$ python -q
>>> import numpy as np
>>> np.set_printoptions(precision=2, suppress=True, linewidth=160)
>>> def tidy(a):
...     return np.round(a, 2) + 0
... 
>>> feats = np.load("test12.npy")
>>> print(feats)
[[ 7  4  2  0 -2  3  0 -2  5  1  5 -5]
 [ 8  1  3 -4  0  3  4  5  1  1  8  0]
 [-4 -1  5  0 -2  6  1 -3 -1 -1 -2 -1]
 [ 0 -3  4 -3 -1  3 -3 -1 -2  4 -1  1]
 [ 3  1  7 -4 -2  9  0  1 -1  4  3 -2]
 [ 8 -1  4  0 -5  9 -2  1  3  4  4 -1]
 [ 3 -1  0 -2 -1  6  1  3 -1 -3  5 -4]
 [-2 -7  1 -3  2  1  2  3 -7 -3  4  8]
 [ 0 -4  2 -1  0  0  3  4 -2  1  0  7]
 [ 3 -3  3  0 -2  4 -4 -3 -1  3  3  4]]
>>> M2 = feats / np.linalg.norm(feats, axis=1)
Traceback (most recent call last):
  File "<python-input-5>", line 1, in <module>
    M2 = feats / np.linalg.norm(feats, axis=1)
         ~~~~~~^~~~~~~~~~~~~~~~~~~~~~~~~~~~~~~
ValueError: operands could not be broadcast together with shapes (10,12) (10,) 
>>> M2 = feats / np.linalg.norm(feats, axis=1, keepdims=True)
>>> cov = M2 @ M2.T
>>> print(np.argwhere(np.triu(np.abs(cov) > 0.95, 1)))
[]
>>> print((cov - 2 * np.eye(10)).round(6).argmax(axis=1))
[5 6 4 9 5 4 1 8 7 3]
>>> print(tidy(cov[7]))
[-0.56  0.19  0.06  0.25  0.02 -0.14  0.17  1.    0.8   0.28]
>>> rank = np.linalg.matrix_rank(feats)
>>> print(rank)
8
>>> null = np.linalg.svd(feats)[2][rank:].T
>>> print(null.shape)
(12, 4)
>>> print(np.allclose(feats @ null, 0))
True
>>> print([int(np.linalg.matrix_rank(feats[:i])) for i in range(1, len(feats) + 1)])
[1, 2, 3, 4, 5, 6, 7, 8, 8, 8]
>>> print([int(np.linalg.matrix_rank(np.delete(feats, i, axis=0))) for i in range(10)])
[8, 8, 8, 7, 8, 8, 8, 8, 8, 8]
>>> print(np.linalg.matrix_rank(feats.T @ feats), np.linalg.matrix_rank(feats @ feats.T))
8 8
>>> u, v = feats[0], feats[6]
>>> print(u @ u)
162
>>> print(u @ v)
68
>>> p = (u @ v) / (u @ u) * u
>>> print(tidy(np.linalg.norm(u + v) ** 2 + np.linalg.norm(u - v) ** 2))
548.0
>>> print(np.outer(u, v))
[[ 21  -7   0 -14  -7  42   7  21  -7 -21  35 -28]
 [ 12  -4   0  -8  -4  24   4  12  -4 -12  20 -16]
 [  6  -2   0  -4  -2  12   2   6  -2  -6  10  -8]
 [  0   0   0   0   0   0   0   0   0   0   0   0]
 [ -6   2   0   4   2 -12  -2  -6   2   6 -10   8]
 [  9  -3   0  -6  -3  18   3   9  -3  -9  15 -12]
 [  0   0   0   0   0   0   0   0   0   0   0   0]
 [ -6   2   0   4   2 -12  -2  -6   2   6 -10   8]
 [ 15  -5   0 -10  -5  30   5  15  -5 -15  25 -20]
 [  3  -1   0  -2  -1   6   1   3  -1  -3   5  -4]
 [ 15  -5   0 -10  -5  30   5  15  -5 -15  25 -20]
 [-15   5   0  10   5 -30  -5 -15   5  15 -25  20]]
>>> print(np.linalg.matrix_rank(np.outer(u, v)))
1
>>> print(tidy(v - p))
[ 0.06 -2.68 -0.84 -2.   -0.16  4.74  1.    3.84 -3.1  -3.42  2.9  -1.9 ]
>>> print(tidy(p))
[ 2.94  1.68  0.84  0.   -0.84  1.26  0.   -0.84  2.1   0.42  2.1  -2.1 ]
>>> F = np.array([[-2, -1, 0, 0], [-2, 2, 0, 0], [0, 0, -2, -1], [0, 0, -2, 2]])
>>> P = np.triu(np.array([[-8, 1, 9, -4], [0, -7, -6, 1], [2, 7, 4, -6], [-5, 4, -9, -3]]), 1) + np.eye(4)
>>> M2 = P @ F @ np.linalg.inv(P)
>>> print(M2)
[[ -4.   5.  56. 298.]
 [ -2.   4.  52. 308.]
 [  0.   0.  10.  47.]
 [  0.   0.  -2. -10.]]
>>> print(np.linalg.matrix_rank(M2))
4
>>> print(P @ F - F @ P)
[[ -2.   4.   2. -24.]
 [  0.   2.  40.  -2.]
 [  0.   0.  12. -24.]
 [  0.   0.   0. -12.]]
>>> print(tidy(np.poly(M2)))
[  1.   0. -12.   0.  36.]
>>> print([round(float(x), 2) for x in np.linalg.svd(feats, compute_uv=False)[:3]])
[26.4, 19.47, 14.69]
>>> print(np.argsort(-np.linalg.norm(feats, axis=0).round(6), kind="stable")[:3])
[ 5  0 11]
>>> print(tidy(np.linalg.norm(feats, 2) / np.linalg.norm(feats)))
0.68
>>> ev, V = np.linalg.eig(F)
>>> print(tidy(np.sort(np.linalg.eigvals(F.T))))
[-2.45 -2.45  2.45  2.45]
>>> print(tidy(ev))
[-2.45  2.45 -2.45  2.45]
>>> print(tidy(np.prod(ev)))
36.0
>>> print(tidy(np.sort(np.linalg.eigvals(np.linalg.inv(F)))))
[-0.41 -0.41  0.41  0.41]
>>> print(tidy(F @ V[:, 0] - ev[0] * V[:, 0]))
[0. 0. 0. 0.]
>>> print(np.flatnonzero(np.linalg.matrix_power((F != 0) + (F.T != 0) + np.eye(4), 4)[1]))
[0 1]
>>> print(tidy(np.sort(np.linalg.eigvals(F).real)))
[-2.45 -2.45  2.45  2.45]
>>> print((F != 0).astype(int))
[[1 1 0 0]
 [1 1 0 0]
 [0 0 1 1]
 [0 0 1 1]]
>>> m1 = np.load("arr.npy")
>>> print(tidy(m1))
[[ 4.14 -0.43  0.33 -1.09 -0.32  0.32 -0.2   0.45 -0.3 ]
 [-0.43  2.62  0.65 -0.93  0.13  0.33 -0.1  -1.1  -0.6 ]
 [ 0.33  0.65  3.69  0.69  0.38  0.08 -0.15  0.46  0.07]
 [-1.09 -0.93  0.69  2.91 -0.21 -0.35  0.27  0.31 -0.05]
 [-0.32  0.13  0.38 -0.21  3.15 -0.62 -1.15  1.26  0.08]
 [ 0.32  0.33  0.08 -0.35 -0.62  3.1   0.6   0.46  0.1 ]
 [-0.2  -0.1  -0.15  0.27 -1.15  0.6   1.84 -0.48  0.61]
 [ 0.45 -1.1   0.46  0.31  1.26  0.46 -0.48  1.74 -0.59]
 [-0.3  -0.6   0.07 -0.05  0.08  0.1   0.61 -0.59  2.8 ]]
>>> # looks like rank 8
>>> rng = np.random.default_rng(4427)
>>> z = rng.permutation(9)
>>> print(z)
[8 5 0 1 7 6 4 3 2]
>>> M2 = m1[z][:, z]
>>> print(tidy(np.trace(M2)))
26.0
>>> print(tidy(np.diag(M2)))
[2.8  3.1  4.14 2.62 1.74 1.84 3.15 2.91 3.69]
>>> K = np.loadtxt("a.csv", delimiter=",")
>>> print(K)
[[-4.  0. -4. -3.  0.  4.  0. -7.  0.]
 [ 0. -9.  0.  0.  5.  0.  0.  0. -5.]
 [ 1.  0.  5. -5.  0. -3.  0. -3.  0.]
 [-8.  0. -6. -6.  0. -5.  0.  6.  0.]
 [ 0.  9.  0.  0.  4.  0. -8.  0.  6.]
 [-7.  0. -2. -9.  0. -3.  0. -1.  0.]
 [ 0.  1.  0.  0.  8.  0.  4.  0.  5.]
 [-7.  0.  8. -8.  0.  1.  0.  4.  0.]
 [ 0. -1.  0.  0.  3.  0. -8.  0.  1.]]
>>> # 2 groups of indices that never mix
>>> print(np.flatnonzero(np.linalg.matrix_power((K != 0) + (K.T != 0) + np.eye(9), 9)[7]))
[0 2 3 5 7]
>>> print(K @ K)
[[  57.    0.  -50.   70.    0.   -8.    0.  -10.    0.]
 [   0.  131.    0.    0.  -40.    0.    0.    0.   70.]
 [  83.    0.   33.   53.    0.   20.    0.  -61.    0.]
 [  67.    0.   96.   87.    0.   37.    0.   67.    0.]
 [   0.  -59.    0.    0.   15.    0. -112.    0.  -55.]
 [ 126.    0.   70.  120.    0.   31.    0.    0.    0.]
 [   0.   62.    0.    0.   84.    0.  -88.    0.   68.]
 [  65.    0.  146.  -12.    0.  -11.    0.   -8.    0.]
 [   0.   27.    0.    0.  -54.    0.  -64.    0.  -16.]]
>>> print((np.linalg.matrix_power((K != 0) + (K.T != 0) + np.eye(9), 9) > 0).astype(int))
[[1 0 1 1 0 1 0 1 0]
 [0 1 0 0 1 0 1 0 1]
 [1 0 1 1 0 1 0 1 0]
 [1 0 1 1 0 1 0 1 0]
 [0 1 0 0 1 0 1 0 1]
 [1 0 1 1 0 1 0 1 0]
 [0 1 0 0 1 0 1 0 1]
 [1 0 1 1 0 1 0 1 0]
 [0 1 0 0 1 0 1 0 1]]
>>> M2 = np.array([[-3, 1],
...     [2, 0],
...     [1, 0],
...     [1, 0],
...     [-1, 2],
...     [3, 3],
...     [2, -1],
...     [0, 2],
...     [-1, 0]])
>>> print(np.linalg.matrix_rank(K @ M2))
2
>>> print(np.einsum("ik,kj->ij", K, M2))
[[ 17.  -6.]
 [-18.  10.]
 [-12. -14.]
 [ -3. -11.]
 [ -8.  16.]
 [  1. -18.]
 [ -3.  12.]
 [ 24.   4.]
 [-22.  14.]]
>>> print(np.einsum("ij,ij->i", K, K))
[106. 131.  69. 197. 197. 144. 106. 194.  75.]
>>> cov = K.T @ K
>>> print(tidy(np.linalg.eigvalsh(cov)[::-1]))
[394.11 278.61 155.72 125.73 117.37 102.38  42.8    2.27   0.  ]
>>> print(cov)
[[179.   0.  27. 174.   0.  35.   0. -44.   0.]
 [  0. 164.   0.   0.  -4.   0. -60.   0. 103.]
 [ 27.   0. 145. -23.   0.  13.   0.  11.   0.]
 [174.   0. -23. 215.   0.  52.   0. -23.   0.]
 [  0.  -4.   0.   0. 114.   0. -24.   0.  42.]
 [ 35.   0.  13.  52.   0.  60.   0. -42.   0.]
 [  0. -60.   0.   0. -24.   0. 144.   0. -36.]
 [-44.   0.  11. -23.   0. -42.   0. 111.   0.]
 [  0. 103.   0.   0.  42.   0. -36.   0.  87.]]
>>> print((K @ K.T).shape)
(9, 9)
>>> print(np.trace(cov), (K ** 2).sum())
1219.0 1219.0
>>> z = rng.permutation(9)
>>> print(z)
[6 0 3 7 5 2 1 8 4]
>>> M2 = K[z][:, z]
>>> print(tidy(np.linalg.det(M2)), tidy(np.linalg.det(K[z])))
-514080.0 514080.0
>>> print(np.diag(M2))
[ 4. -4. -6.  4. -3.  5. -9.  1.  4.]
>>> print(tidy(np.abs(np.linalg.eigvals(K)).max()))
14.3
>>> print(np.allclose(K @ K.T, K.T @ K))
False
>>> print((K + K.T) / 2)
[[-4.   0.  -1.5 -5.5  0.  -1.5  0.  -7.   0. ]
 [ 0.  -9.   0.   0.   7.   0.   0.5  0.  -3. ]
 [-1.5  0.   5.  -5.5  0.  -2.5  0.   2.5  0. ]
 [-5.5  0.  -5.5 -6.   0.  -7.   0.  -1.   0. ]
 [ 0.   7.   0.   0.   4.   0.   0.   0.   4.5]
 [-1.5  0.  -2.5 -7.   0.  -3.   0.   0.   0. ]
 [ 0.   0.5  0.   0.   0.   0.   4.   0.  -1.5]
 [-7.   0.   2.5 -1.   0.   0.   0.   4.   0. ]
 [ 0.  -3.   0.   0.   4.5  0.  -1.5  0.   1. ]]
>>> print(np.trace(K))
-4.0
>>> print(tidy(np.sort(np.abs(np.linalg.eigvals(K)))))
[ 0.02  1.65  4.52 11.04 11.04 11.48 11.48 13.1  14.3 ]
>>> assert K == K.T
Traceback (most recent call last):
  File "<python-input-81>", line 1, in <module>
    assert K == K.T
           ^^^^^^^^
ValueError: The truth value of an array with more than one element is ambiguous. Use a.any() or a.all()
>>> np.linalg.determinant(K)
Traceback (most recent call last):
  File "<python-input-82>", line 1, in <module>
    np.linalg.determinant(K)
    ^^^^^^^^^^^^^^^^^^^^^
AttributeError: module 'numpy.linalg' has no attribute 'determinant'
>>> print(tidy(np.linalg.matrix_power(K, 3)))
[[ -712.     0.  -962.  -189.     0.    42.     0.   139.     0.]
 [    0. -1609.     0.     0.   705.     0.  -240.     0.  -825.]
 [ -436.     0. -1013.  -424.     0.  -153.     0.  -626.     0.]
 [-1596.     0.   152. -2072.     0.  -499.     0.    -4.     0.]
 [    0.   609.     0.     0. -1296.     0.  -128.     0.  -230.]
 [-1611.     0.  -936. -1727.     0.  -399.     0.  -403.     0.]
 [    0.    42.     0.     0.   146.     0. -1568.     0.  -178.]
 [  115.     0.   500.  -690.     0.   -93.     0.  -986.     0.]
 [    0.  -777.     0.     0.  -641.     0.   304.     0.  -795.]]
>>> print(np.allclose(K, K.T))
False
>>> K.inv()
Traceback (most recent call last):
  File "<python-input-85>", line 1, in <module>
    K.inv()
    ^^^^^
AttributeError: 'numpy.ndarray' object has no attribute 'inv'
>>> print(tidy(np.linalg.det(K)))
-514080.0
